$ ipython --no-banner

In [1]: import numpy as np

In [2]: from numpy import linalg as LA

In [3]: np.set_printoptions(precision=2, suppress=True, linewidth=100)

In [4]: def rnd(a):
   ...:     return np.round(a, 2) + 0
   ...: 

In [5]: W0 = np.load("block11.npy")

In [6]: rnd(W0)
Out[6]: 
array([[-0.89,  0.45],
       [ 0.45,  0.89]])

In [7]: evals, V = LA.eigh(W0)

In [8]: x = np.array([5, -5])

In [9]: print(rnd(LA.eigvalsh(W0[1:, 1:])))
[0.89]

In [10]: print(rnd(V * np.abs(evals) @ V.T))
[[1. 0.]
 [0. 1.]]

In [11]: rnd(x @ W0 @ x)
Out[11]: np.float64(-22.36)

In [12]: rnd(np.abs(W0).sum(axis=1).max()), np.abs(evals).max()
Out[12]: (np.float64(1.34), np.float64(1.0))

In [13]: evals, V = LA.eigh(W0)

In [14]: (evals > 1e-8).sum(), (evals < -1e-8).sum()
Out[14]: (np.int64(1), np.int64(1))

In [15]: np.abs(V[:, -1]).round(6).argmax()
Out[15]: np.int64(1)

In [16]: rnd(evals.sum()), rnd(np.trace(W0))
Out[16]: (np.float64(0.0), np.float64(0.0))

In [17]: B = LA.inv(W0)

In [18]: rnd(LA.det(W0) * B)
Out[18]: 
array([[ 0.89, -0.45],
       [-0.45, -0.89]])

In [19]: rnd(LA.cond(W0))
Out[19]: np.float64(1.0)

In [20]: rnd(B)
Out[20]: 
array([[-0.89,  0.45],
       [ 0.45,  0.89]])

In [21]: rnd(W0 @ B)
Out[21]: 
array([[1., 0.],
       [0., 1.]])

In [22]: data = np.load("x.npy")

In [23]: data
Out[23]: 
array([[ 8,  8,  7],
       [ 0,  0,  0],
       [ 8, -4,  2],
       [-7, -1,  4],
       [ 0,  0,  0],
       [ 8, -4,  2],
       [ 8,  8,  7],
       [ 0,  0,  0],
       [ 8,  8,  7],
       [-7, -1,  4],
       [ 0,  0,  0],
       [ 0,  0,  0],
       [ 8, -4,  2],
       [ 8,  8,  7],
       [16,  4,  9],
       [-7, -1,  4],
       [ 8, -4,  2],
       [ 8,  8,  7]])

In [24]: Ac = data - data.mean(axis=0)

In [25]: V = LA.svd(Ac)[2][:1]

In [26]: B = Ac - Ac @ V.T @ V

In [27]: rnd(np.diag(V.T @ V))
Out[27]: array([0.73, 0.17, 0.09])

In [28]: rnd(B.std(axis=0))
Out[28]: array([2.19, 3.45, 2.12])

In [29]: B = np.array([[3, 2], [4, 4], [4, 3]])

In [30]: np.vstack([data, B.T]).shape
Out[30]: (20, 3)

In [31]: d = LA.norm(data[:, None] - data[None], axis=-1)

In [32]: np.unravel_index(d.round(6).argmax(), d.shape)
Out[32]: (np.int64(3), np.int64(14))

In [33]: d[11].round(6).argsort(kind="stable")[:4]
Out[33]: array([ 1,  4,  7, 10])

In [34]: print((d + 1e9 * np.eye(18)).round(6).argmin(axis=1))
[6 4 5 9 1 2 0 1 0 3 1 1 2 0 0 3 2 0]

In [35]: print(LA.matrix_rank(d ** 2))
5

In [36]: np.flatnonzero(d[11] < d.mean() / 2)
Out[36]: array([ 1,  4,  7, 10, 11])

In [37]: rng = np.random.default_rng(64)

In [38]: z = rng.integers(0, 3, 4)

In [39]: M = np.triu((z[:, None] == z) & (rng.random((4, 4)) < 0.8), 1).astype(int)

In [40]: M += M.T

In [41]: print(M)
[[0 0 0 1]
 [0 0 1 0]
 [0 1 0 0]
 [1 0 0 0]]

In [42]: O = M.astype(float).copy()

In [43]: for j in range(4):
    ...:     O[:, j] -= O[:, :j] @ (O[:, :j].T @ O[:, j])
    ...:     O[:, j] /= LA.norm(O[:, j])
    ...: 

In [44]: O.T @ M
Out[44]: 
array([[1., 0., 0., 0.],
       [0., 1., 0., 0.],
       [0., 0., 1., 0.],
       [0., 0., 0., 1.]])

In [45]: O
Out[45]: 
array([[0., 0., 0., 1.],
       [0., 0., 1., 0.],
       [0., 1., 0., 0.],
       [1., 0., 0., 0.]])

In [46]: C = np.sign(np.array([[1, 0, -1, -2], [1, -1, -1, 1], [-2, 1, 2, 1], [-2, -1, -1, 2]]))

In [47]: B = (np.tril(C, -1) + np.eye(4)) @ (np.triu(C, 1) + np.eye(4))

In [48]: evals = np.array([2, -1, 3, 3])

In [49]: K = np.rint(B * evals @ LA.inv(B)) + 0

In [50]: K
Out[50]: 
array([[ 0.,  1., -1.,  0.],
       [ 9.,  4.,  3.,  8.],
       [15., -1.,  8.,  8.],
       [-9., -1., -3., -5.]])

In [51]: np.allclose(K @ K.T, K.T @ K)
Out[51]: False

In [52]: B = K / LA.norm(K, axis=1, keepdims=True)

In [53]: gram = B @ B.T

In [54]: (gram - 2 * np.eye(4)).round(6).argmax(axis=1)
Out[54]: array([3, 2, 1, 0])

In [55]: rnd(gram)
Out[55]: 
array([[ 1.  ,  0.05, -0.34,  0.13],
       [ 0.05,  1.  ,  0.89, -0.95],
       [-0.34,  0.89,  1.  , -0.98],
       [ 0.13, -0.95, -0.98,  1.  ]])

In [56]: print(rnd(LA.norm(B, axis=1)))
[1. 1. 1. 1.]

In [57]: rnd(np.degrees(np.arccos(np.clip(gram[0, 3], -1, 1))))
Out[57]: np.float64(82.45)

In [58]: (np.abs(gram) > 0.9).astype(int)
Out[58]: 
array([[1, 0, 0, 0],
       [0, 1, 0, 1],
       [0, 0, 1, 1],
       [0, 1, 1, 1]])

In [59]: proj = np.triu(np.array([[1, 9, 3, 2], [6, 3, 8, 9], [0, 0, 3, 0], [7, 6, 7, 1]]), 1) + np.eye(4)

In [60]: B = proj @ K @ LA.inv(proj)

In [61]: rnd(np.poly(B))
Out[61]: array([  1.,  -7.,  13.,   3., -18.])

In [62]: LA.matrix_rank(B)
Out[62]: np.int64(4)

In [63]: np.trace(B), np.trace(K)
Out[63]: (np.float64(7.0), np.float64(7.0))

In [64]: B
Out[64]: 
array([[ 108., -940., 7240., 8330.],
       [  48., -445., 3456., 3936.],
       [  15., -136., 1051., 1202.],
       [  -9.,   80., -616., -707.]])
